In [1]: import numpy as np

In [2]: np.set_printoptions(precision=2, suppress=True, linewidth=120, legacy="1.25")

In [3]: E = np.load("sample8.npy")

In [4]: E
Out[4]: 
array([[ 0.73,  0.15, -0.22, -0.05, -0.35],
       [ 0.15,  0.29,  0.17,  0.36, -0.15],
       [-0.22,  0.17,  0.82, -0.07, -0.26],
       [-0.05,  0.36, -0.07,  0.82,  0.12],
       [-0.35, -0.15, -0.26,  0.12,  0.35]])

In [5]: # looks like rank 3

In [6]: vals, evecs = np.linalg.eigh(E)

In [7]: x = np.array([2, 2, 0, -1, 1])

In [8]: evecs * np.maximum(vals, 0) @ evecs.T
Out[8]: 
array([[ 0.73,  0.15, -0.22, -0.05, -0.35],
       [ 0.15,  0.29,  0.17,  0.36, -0.15],
       [-0.22,  0.17,  0.82, -0.07, -0.26],
       [-0.05,  0.36, -0.07,  0.82,  0.12],
       [-0.35, -0.15, -0.26,  0.12,  0.35]])

In [9]: np.round(np.linalg.eigvalsh(E[1:, 1:]), 2) + 0
Out[9]: array([0.  , 0.27, 1.  , 1.  ])

In [10]: round(float(x @ E @ x / (x @ x)), 2), round(float(vals[0]), 2), round(float(vals[-1]), 2)
Out[10]: (0.3, -0.0, 1.0)

In [11]: U, sigma, VT = np.linalg.svd(E)

In [12]: evecs = VT[:(sigma > 1e-8).sum()]

In [13]: rng = np.random.default_rng(2059)

In [14]: x = E[1] + 3 * E[0] + rng.integers(2) * np.eye(5)[2]

In [15]: x
Out[15]: array([ 2.34,  0.74, -0.49,  0.21, -1.2 ])

In [16]: np.allclose(evecs.T @ evecs @ x, x)
Out[16]: True

In [17]: round(float(np.linalg.norm(x - evecs.T @ evecs @ x)), 2)
Out[17]: 0.0

In [18]: np.linalg.matrix_rank(np.vstack([E, x]))
Out[18]: 3

In [19]: m1 = np.load("case11.npy")

In [20]: m1
Out[20]: 
array([[ 2.2 ,  0.3 ,  4.53,  0.6 ,  0.4 ],
       [ 0.3 ,  0.  ,  0.48,  0.  , -0.7 ],
       [ 0.9 ,  2.  ,  1.78,  0.1 , -0.1 ],
       [-1.9 ,  0.5 , -3.89,  0.  ,  0.8 ],
       [ 0.  , -1.  , -0.03, -0.1 ,  0.1 ],
       [ 1.2 ,  1.  ,  2.64,  1.6 , -0.3 ],
       [-0.1 , -0.9 , -0.15, -0.2 , -0.1 ],
       [ 0.3 ,  0.7 ,  0.73, -0.3 ,  0.1 ],
       [ 0.  ,  0.5 , -0.05,  0.9 , -0.6 ],
       [-0.4 ,  0.3 , -0.91, -0.9 , -0.2 ]])

In [21]: Xs = m1 - m1.mean(axis=0)

In [22]: U, sigma, VT = np.linalg.svd(Xs, full_matrices=False)

In [23]: np.round((sigma ** 2).sum() ** 2 / (sigma ** 4).sum(), 2)
Out[23]: 1.41

In [24]: np.round(sigma ** 2 / (sigma ** 2).sum(), 2) + 0
Out[24]: array([0.83, 0.1 , 0.04, 0.02, 0.  ])

In [25]: np.abs(U[:, 0]).argmax()
Out[25]: 3

In [26]: np.linalg.matrix_rank(Xs)
Out[26]: 5

In [27]: np.abs(VT[0]).argmax()
Out[27]: 2

In [28]: VT[0] * np.sign(VT[0, np.abs(VT[0]).argmax()])
Out[28]: array([ 0.43,  0.1 ,  0.89,  0.14, -0.04])

In [29]: np.round(Xs.mean(axis=0), 2) + 0
Out[29]: array([0., 0., 0., 0., 0.])

In [30]: (np.sign(U[:, 0]) == np.sign(U[0, 0])).astype(int)
Out[30]: array([1, 0, 1, 0, 0, 1, 0, 1, 0, 0])

In [31]: C2 = np.cov(m1, rowvar=False)

In [32]: np.argwhere(np.triu(np.abs(np.corrcoef(m1.T)) > 0.8, 1))
Out[32]: array([[0, 2]])

In [33]: np.round(np.linalg.eigvalsh(C2)[::-1], 2) + 0
Out[33]: array([6.32, 0.74, 0.34, 0.18, 0.  ])

In [34]: round(float(np.corrcoef(m1[:, 3], m1[:, 4])[0, 1]), 2)
Out[34]: -0.19

In [35]: np.linalg.matrix_rank(m1, rtol=0.1)
Out[35]: 4

In [36]: np.abs(np.linalg.svd(m1)[2][-1])
Out[36]: array([0.9 , 0.01, 0.44, 0.03, 0.04])

In [37]: J = np.load("block16.npy")

In [38]: J
Out[38]: 
array([[-2, -2],
       [ 0,  0]])

In [39]: (J - J.T) / 2
Out[39]: 
array([[ 0., -1.],
       [ 1.,  0.]])

In [40]: np.linalg.matrix_power(J, 3)
Out[40]: 
array([[-8, -8],
       [ 0,  0]])

In [41]: (J + J.T) / 2
Out[41]: 
array([[-2., -1.],
       [-1.,  0.]])

In [42]: np.allclose(J @ J.T, J.T @ J)
Out[42]: False

In [43]: np.trace(J)
Out[43]: -2

In [44]: P = np.triu(np.array([[3, 2], [9, 0]]), 1) + np.eye(2)

In [45]: M2 = P @ J @ np.linalg.inv(P)

In [46]: M2
Out[46]: 
array([[-2.,  2.],
       [ 0.,  0.]])

In [47]: np.linalg.matrix_rank(M2)
Out[47]: 1

In [48]: P @ J - J @ P
Out[48]: 
array([[0., 4.],
       [0., 0.]])

In [49]: np.round(np.linalg.det(M2), 2)
Out[49]: 0.0

In [50]: M2 = np.array([[1], [-1], [-1]])

In [51]: cent = np.array([[1, -3, -3, 1, -1, -2]])

In [52]: F = M2 @ cent + 0.02 * rng.normal(size=(3, 6))

In [53]: F
Out[53]: 
array([[ 1.  , -3.  , -3.01,  0.99, -0.99, -1.99],
       [-1.  ,  3.  ,  2.99, -1.  ,  1.02,  2.01],
       [-1.  ,  3.02,  2.98, -1.  ,  0.96,  1.99]])

In [54]: def softmax(z):
    ...:     e = np.exp(z - z.max(axis=-1, keepdims=True))
    ...:     return e / e.sum(axis=-1, keepdims=True)
    ...: 

In [55]: np.round(softmax(10 * F[1]), 2) + 0
Out[55]: array([0.  , 0.53, 0.47, 0.  , 0.  , 0.  ])

In [56]: softmax(F[1] + 3)
Out[56]: array([0.01, 0.39, 0.39, 0.01, 0.05, 0.15])

In [57]: softmax(F).sum(axis=1)
Out[57]: array([1., 1., 1.])

In [58]: scores = F @ F.T / np.sqrt(6)

In [59]: softmax(scores).round(6).argmax(axis=1)
Out[59]: array([0, 1, 1])

In [60]: softmax(scores)[1] @ F
Out[60]: array([-1.  ,  3.01,  2.98, -1.  ,  0.99,  2.  ])

In [61]: np.round(softmax(scores + np.triu(np.full(scores.shape, -np.inf), 1)), 2) + 0
Out[61]: 
array([[1.  , 0.  , 0.  ],
       [0.  , 1.  , 0.  ],
       [0.  , 0.51, 0.49]])
